$ python3 -q
>>> import numpy as np
>>> import numpy.linalg as la
>>> np.set_printoptions(precision=1, suppress=True, linewidth=200)
>>> A = np.load("layer6.npy")
>>> A
array([[-4,  4,  0,  2, -3, -5, -1],
       [ 0, -5,  0, -4,  2, -3, -5],
       [ 0,  0, -5, -5, -1,  3, -1],
       [ 0,  0,  0, -3, -2, -5,  1],
       [ 0,  0,  0,  0, -1,  5, -1],
       [ 0,  0,  0,  0,  0, -3,  3],
       [ 0,  0,  0,  0,  0,  0,  2]])
>>> # triangular
>>> (A + A.T) / 2
array([[-4. ,  2. ,  0. ,  1. , -1.5, -2.5, -0.5],
       [ 2. , -5. ,  0. , -2. ,  1. , -1.5, -2.5],
       [ 0. ,  0. , -5. , -2.5, -0.5,  1.5, -0.5],
       [ 1. , -2. , -2.5, -3. , -1. , -2.5,  0.5],
       [-1.5,  1. , -0.5, -1. , -1. ,  2.5, -0.5],
       [-2.5, -1.5,  1.5, -2.5,  2.5, -3. ,  1.5],
       [-0.5, -2.5, -0.5,  0.5, -0.5,  1.5,  2. ]])
>>> (A - A.T) / 2
array([[ 0. ,  2. ,  0. ,  1. , -1.5, -2.5, -0.5],
       [-2. ,  0. ,  0. , -2. ,  1. , -1.5, -2.5],
       [ 0. ,  0. ,  0. , -2.5, -0.5,  1.5, -0.5],
       [-1. ,  2. ,  2.5,  0. , -1. , -2.5,  0.5],
       [ 1.5, -1. ,  0.5,  1. ,  0. ,  2.5, -0.5],
       [ 2.5,  1.5, -1.5,  2.5, -2.5,  0. ,  1.5],
       [ 0.5,  2.5,  0.5, -0.5,  0.5, -1.5,  0. ]])
>>> np.trace(A)
np.int64(-19)
>>> la.matrix_power(A, 2)
array([[ 16, -36,   0, -30,  19,  -2, -28],
       [  0,  25,   0,  32,  -4,  54,   0],
       [  0,   0,  25,  40,  16,  -4,   8],
       [  0,   0,   0,   9,   8,  20, -14],
       [  0,   0,   0,   0,   1, -20,  14],
       [  0,   0,   0,   0,   0,   9,  -3],
       [  0,   0,   0,   0,   0,   0,   4]])
>>> print(np.allclose(A, A.T))
False
>>> A @ A
array([[ 16, -36,   0, -30,  19,  -2, -28],
       [  0,  25,   0,  32,  -4,  54,   0],
       [  0,   0,  25,  40,  16,  -4,   8],
       [  0,   0,   0,   9,   8,  20, -14],
       [  0,   0,   0,   0,   1, -20,  14],
       [  0,   0,   0,   0,   0,   9,  -3],
       [  0,   0,   0,   0,   0,   0,   4]])
